% ipython --no-banner

In [1]: import numpy as np

In [2]: from numpy import linalg as LA

In [3]: np.set_printoptions(precision=1, suppress=True, linewidth=160, sign=" ")

In [4]: def tidy(a):
   ...:     return np.round(a, 1) + 0
   ...: 

In [5]: E = np.loadtxt("w.csv", delimiter=",")

In [6]: E
Out[6]: 
array([[ 0.,  3.,  0.,  0.,  0.,  0.],
       [ 1.,  1.,  0.,  0.,  0.,  0.],
       [ 1.,  2.,  0.,  0.,  0.,  0.],
       [ 0.,  0.,  0.,  3.,  0.,  0.],
       [ 0.,  0.,  1.,  1.,  0.,  0.],
       [ 0.,  0.,  1.,  2.,  0.,  0.],
       [ 0.,  0.,  0.,  0.,  0.,  3.],
       [ 0.,  0.,  0.,  0.,  1.,  1.],
       [ 0.,  0.,  0.,  0.,  1.,  2.]])

In [7]: theta = np.radians(45)

In [8]: R = np.eye(6)

In [9]: R[4, 4] = R[3, 3] = np.cos(theta)

In [10]: R[4, 3], R[3, 4] = -np.sin(theta), np.sin(theta)

In [11]: tidy(R)
Out[11]: 
array([[ 1. ,  0. ,  0. ,  0. ,  0. ,  0. ],
       [ 0. ,  1. ,  0. ,  0. ,  0. ,  0. ],
       [ 0. ,  0. ,  1. ,  0. ,  0. ,  0. ],
       [ 0. ,  0. ,  0. ,  0.7,  0.7,  0. ],
       [ 0. ,  0. ,  0. , -0.7,  0.7,  0. ],
       [ 0. ,  0. ,  0. ,  0. ,  0. ,  1. ]])

In [12]: Y = E @ R.T

In [13]: tidy(np.abs(Y - E).max(axis=0))
Out[13]: array([ 0. ,  0. ,  0. ,  0.9,  2.1,  0. ])

In [14]: tidy(LA.svd(E, compute_uv=False)), tidy(LA.svd(Y, compute_uv=False))
Out[14]: 
(array([ 3.8,  3.8,  3.8,  1.1,  1.1,  1.1]),
 array([ 3.8,  3.8,  3.8,  1.1,  1.1,  1.1]))

In [15]: Y = np.c_[E[:, :3] @ np.array([[-4, -7, -7], [8, -9, 2], [-1, -8, 2]]), np.array([-1, -1, -2, -2, -1, -1, 1, 0, 0])]

In [16]: Y
Out[16]: 
array([[ 24., -27.,   6.,  -1.],
       [  4., -16.,  -5.,  -1.],
       [ 12., -25.,  -3.,  -2.],
       [  0.,   0.,   0.,  -2.],
       [ -1.,  -8.,   2.,  -1.],
       [ -1.,  -8.,   2.,  -1.],
       [  0.,   0.,   0.,   1.],
       [  0.,   0.,   0.,   0.],
       [  0.,   0.,   0.,   0.]])

In [17]: tidy(LA.norm(Y - E @ LA.lstsq(E, Y)[0], axis=0))
Out[17]: array([ 0. ,  0. ,  0. ,  0.7])

In [18]: LA.matrix_rank(np.c_[E, Y])
Out[18]: np.int64(7)

In [19]: LA.matrix_rank(Y)
Out[19]: np.int64(4)

In [20]: tidy(LA.norm(LA.qr(E)[0].T @ Y, axis=0) ** 2 / ((Y ** 2).sum(axis=0) + 1e-12))
Out[20]: array([ 1.,  1.,  1.,  1.])
